% python3 -q
>>> import numpy as np
>>> import numpy.linalg as la
>>> np.set_printoptions(suppress=True, linewidth=120)
>>> E = np.loadtxt("arr.csv", delimiter=",")
>>> E
array([[-1.6  ,  2.   ,  0.5  ,  1.   ],
       [ 0.6  ,  1.8  , -1.3  , -0.5  ],
       [-1.59 ,  1.963,  0.501,  1.01 ]])
>>> other = np.array([[-3, 1, -2], [-3, 3, 3], [-1, 2, 1], [-3, 2, -1]])
>>> np.round(np.einsum("ij->j", E), 3)
array([-2.59 ,  5.763, -0.299,  1.51 ])
>>> la.matrix_rank(np.vstack([E, other.T]))
np.int64(4)
>>> rng = np.random.default_rng(3038)
>>> other = E + rng.integers(-2, 3, (3, 2)) @ rng.integers(-2, 3, (2, 4))
>>> other.round(3)
array([[ 0.4  ,  4.   , -2.5  , -1.   ],
       [-0.4  , -2.2  ,  1.7  ,  0.5  ],
       [-1.59 ,  1.963,  0.501,  1.01 ]])
>>> print(np.round(la.svd(other - E, compute_uv=False), 3))
[6.724 1.669 0.   ]
>>> other - E
array([[ 2.,  2., -3., -2.],
       [-1., -4.,  3.,  1.],
       [ 0.,  0.,  0.,  0.]])
>>> M = np.load("out6.npy")
>>> M
array([[0, 0, 0, 1, 0],
       [0, 3, 4, 0, 0],
       [0, 4, 2, 0, 0],
       [1, 0, 0, 0, 4],
       [5, 0, 0, 1, 4]])
>>> np.allclose(M @ M.T, M.T @ M)
False
>>> np.trace(M)
np.int64(9)
>>> np.round(np.sort(np.abs(la.eigvals(M))), 3)
array([1.531, 1.713, 1.713, 5.454, 6.531])
>>> M @ M
array([[ 1,  0,  0,  0,  4],
       [ 0, 25, 20,  0,  0],
       [ 0, 20, 20,  0,  0],
       [20,  0,  0,  5, 16],
       [21,  0,  0,  9, 20]])
>>> print(np.flatnonzero(la.matrix_power((M != 0) + (M.T != 0) + np.eye(5), 5)[2]))
[1 2]
>>> f = np.array([-3, -2, -3, -5, -2])
>>> other = M + np.outer(f, np.eye(5)[0])
>>> la.matrix_rank(other - M)
np.int64(1)
>>> print(np.round(la.det(other) / la.det(M), 3), round(1 + la.solve(M, f)[0], 3))
2.5 2.5
>>> other
array([[-3.,  0.,  0.,  1.,  0.],
       [-2.,  3.,  4.,  0.,  0.],
       [-3.,  4.,  2.,  0.,  0.],
       [-4.,  0.,  0.,  0.,  4.],
       [ 3.,  0.,  0.,  1.,  4.]])
>>> la.matrix_rank(la.inv(other) - la.inv(M), tol=1e-8)
np.int64(1)
>>> F = np.load("test10.npy")
>>> F
array([[-2.4,  3.2],
       [ 3.2,  2.4]])
>>> [round(float(la.det(F[:i, :i])), 2) + 0 for i in range(1, 3)]
[-2.4, -16.0]
>>> print(np.all(la.eigvalsh(F) > 0))
False
>>> np.round(la.eigvalsh(F).min(), 3)
np.float64(-4.0)
>>> X = np.load("a.npy")
>>> X
array([[ 3., -1.,  1.],
       [ 0., -2.,  1.],
       [ 0.,  0., -2.]])
>>> other = la.inv(X)
>>> np.round(la.det(X) * other, 3)
array([[ 4., -2.,  1.],
       [-0., -6., -3.],
       [-0., -0., -6.]])
>>> X @ other
array([[1., 0., 0.],
       [0., 1., 0.],
       [0., 0., 1.]])
>>> print(np.round(la.slogdet(X)[0], 3))
1.0
>>> (np.abs(other) > 1e-9).astype(int)
array([[1, 1, 1],
       [0, 1, 1],
       [0, 0, 1]])
>>> lab = rng.permutation(3)
>>> other = X[:, lab] * rng.choice([-1, 1], 3)
>>> other
array([[-1.,  3., -1.],
       [-1.,  0., -2.],
       [ 2.,  0.,  0.]])
>>> left, _, VT = la.svd(X.T @ other)
>>> print(lab)
[2 0 1]
>>> f = np.array([-3, 3, 1])
>>> print(np.array([np.convolve(row, f, "same") for row in other]))
[[-12.  11.   0.]
 [ -3.   5.  -6.]
 [  6.   2.   0.]]
>>> print(np.correlate(other[2], other[1], "full"))
[-4.  0. -2.  0.  0.]
>>> print(np.cross(other[2, :3], other[1, :3]))
[-0.  4.  0.]
>>> np.convolve(other[2], f)
array([-6.,  6.,  2.,  0.,  0.])
>>> np.polyval(f, other[2])
array([-5.,  1.,  1.])
>>> A = np.cumsum(np.array([[-1, 0, 1, 0],
...     [-3, 3, -3, 0],
...     [1, -1, -2, 1],
...     [-2, -3, 3, -1],
...     [1, -3, -3, 0],
...     [-2, -2, -3, 1],
...     [-3, -3, 1, 2],
...     [0, -1, 2, 0],
...     [-2, -1, -2, -2],
...     [0, 3, 2, -1],
...     [1, 1, 0, -3],
...     [0, -2, 3, 0],
...     [0, -3, -1, 1]]), axis=0)
>>> print(A)
[[ -1   0   1   0]
 [ -4   3  -2   0]
 [ -3   2  -4   1]
 [ -5  -1  -1   0]
 [ -4  -4  -4   0]
 [ -6  -6  -7   1]
 [ -9  -9  -6   3]
 [ -9 -10  -4   3]
 [-11 -11  -6   1]
 [-11  -8  -4   0]
 [-10  -7  -4  -3]
 [-10  -9  -1  -3]
 [-10 -12  -2  -2]]
>>> left, sigma, VT = la.svd(A, full_matrices=False)
>>> print(np.round(np.cumsum(sigma ** 2) / np.sum(sigma ** 2), 3))
[0.91  0.96  0.991 1.   ]
>>> left.shape, sigma.shape, VT.shape
((13, 4), (4,), (4, 4))
>>> sigma.round(3)
array([40.116,  9.366,  7.432,  3.972])
>>> (sigma > 1e-8).sum()
np.int64(4)
>>> np.round(np.abs(VT[0]), 3)
array([0.698, 0.644, 0.313, 0.003])
>>> np.abs(left[:, 0]).round(6).argmax()
np.int64(8)
>>> np.round(left.T @ left, 3) + 0
array([[1., 0., 0., 0.],
       [0., 1., 0., 0.],
       [0., 0., 1., 0.],
       [0., 0., 0., 1.]])
>>> np.allclose(left * sigma @ VT, A)
True
>>> Ac = (A - A.mean(axis=0)) / A.std(axis=0)
>>> print(np.round(Ac.std(axis=0), 3))
[1. 1. 1. 1.]
>>> c = la.lstsq(np.delete(Ac, 2, axis=1), Ac[:, 2])[0]
>>> c.round(3)
array([ 0.542, -0.06 , -0.562])
>>> print(np.round(1 - np.var(Ac[:, 2] - np.delete(Ac, 2, axis=1) @ c), 3))
0.455
>>> O, R = la.qr(A)
>>> R.round(3)
array([[ 28.408,  24.606,  12.391,   0.211],
       [  0.   , -10.027,   0.687,   0.518],
       [  0.   ,   0.   ,   7.615,  -4.067],
       [  0.   ,   0.   ,   0.   ,  -5.113]])
>>> np.allclose(R.T @ R, A.T @ A)
True
>>> D = la.norm(A[:, None] - A[None], axis=-1)
>>> D[1].round(3)
array([ 5.196,  0.   ,  2.646,  4.243,  7.28 , 10.536, 13.928, 14.387, 16.186, 13.191, 12.207, 13.784, 16.279])
>>> feats = np.load("block2.npy")
>>> feats
array([[ 0,  4,  3,  3,  0],
       [ 5,  7,  1,  1,  5],
       [ 3, -4,  6,  3,  0],
       [-3, -2,  4,  6,  1],
       [-2,  5, -2,  5,  3]])
>>> cov = feats.T @ feats
>>> np.diag(cov)
array([ 47, 110,  66,  80,  35])
>>> np.kron(np.eye(2, dtype=int), feats)
array([[ 0,  4,  3,  3,  0,  0,  0,  0,  0,  0],
       [ 5,  7,  1,  1,  5,  0,  0,  0,  0,  0],
       [ 3, -4,  6,  3,  0,  0,  0,  0,  0,  0],
       [-3, -2,  4,  6,  1,  0,  0,  0,  0,  0],
       [-2,  5, -2,  5,  3,  0,  0,  0,  0,  0],
       [ 0,  0,  0,  0,  0,  0,  4,  3,  3,  0],
       [ 0,  0,  0,  0,  0,  5,  7,  1,  1,  5],
       [ 0,  0,  0,  0,  0,  3, -4,  6,  3,  0],
       [ 0,  0,  0,  0,  0, -3, -2,  4,  6,  1],
       [ 0,  0,  0,  0,  0, -2,  5, -2,  5,  3]])
>>> np.einsum("ii->", feats)
np.int64(22)
>>> round(float(la.det(feats[::-1])), 3)
3618.0
>>> print(round(la.det(feats.T), 3))
3618.0
>>> print(np.einsum("ij,ji->", feats, feats))
242
>>> print(np.round(la.eigvals(feats), 3))
[-2.304+0.192j -2.304-0.192j  5.637+0.j    10.485+3.179j 10.485-3.179j]
>>> O = F.astype(float).copy()
>>> for j in range(2):
...     O[:, j] -= O[:, :j] @ (O[:, :j].T @ O[:, j])
...     O[:, j] /= la.norm(O[:, j])
... 
>>> np.round(O.T @ F, 3) + 0
array([[4., 0.],
       [0., 4.]])
>>> round(la.norm(E, 2) / la.norm(E), 3)
np.float64(0.869)
>>> print(np.argsort(-la.norm(E, axis=0).round(6), kind="stable")[:3])
[1 0 3]
>>> la.matrix_rank(E, rtol=0.1)
np.int64(2)
>>> [round(float(x), 3) for x in la.svd(E, compute_uv=False)[:3]]
[3.984, 2.265, 0.011]
>>> W0 = np.load("sample17.npy")
>>> W0
array([[ 1,  0,  0,  0,  0],
       [ 0,  1,  0,  0,  0],
       [ 2, -1,  1,  0,  0],
       [ 1, -1, -1,  1,  0],
       [-1, -1, -2,  0,  1]])
>>> cov = W0.T @ W0
>>> np.trace(cov), (W0 ** 2).sum()
(np.int64(19), np.int64(19))
>>> cov
array([[ 7, -2,  3,  1, -1],
       [-2,  4,  2, -1, -1],
       [ 3,  2,  6, -1, -2],
       [ 1, -1, -1,  1,  0],
       [-1, -1, -2,  0,  1]])
>>> np.allclose(cov, cov.T)
True
>>> (W0 @ W0.T).shape
(5, 5)
>>> np.diag(cov)
array([7, 4, 6, 1, 1])
>>> la.matrix_rank(cov)
np.int64(5)
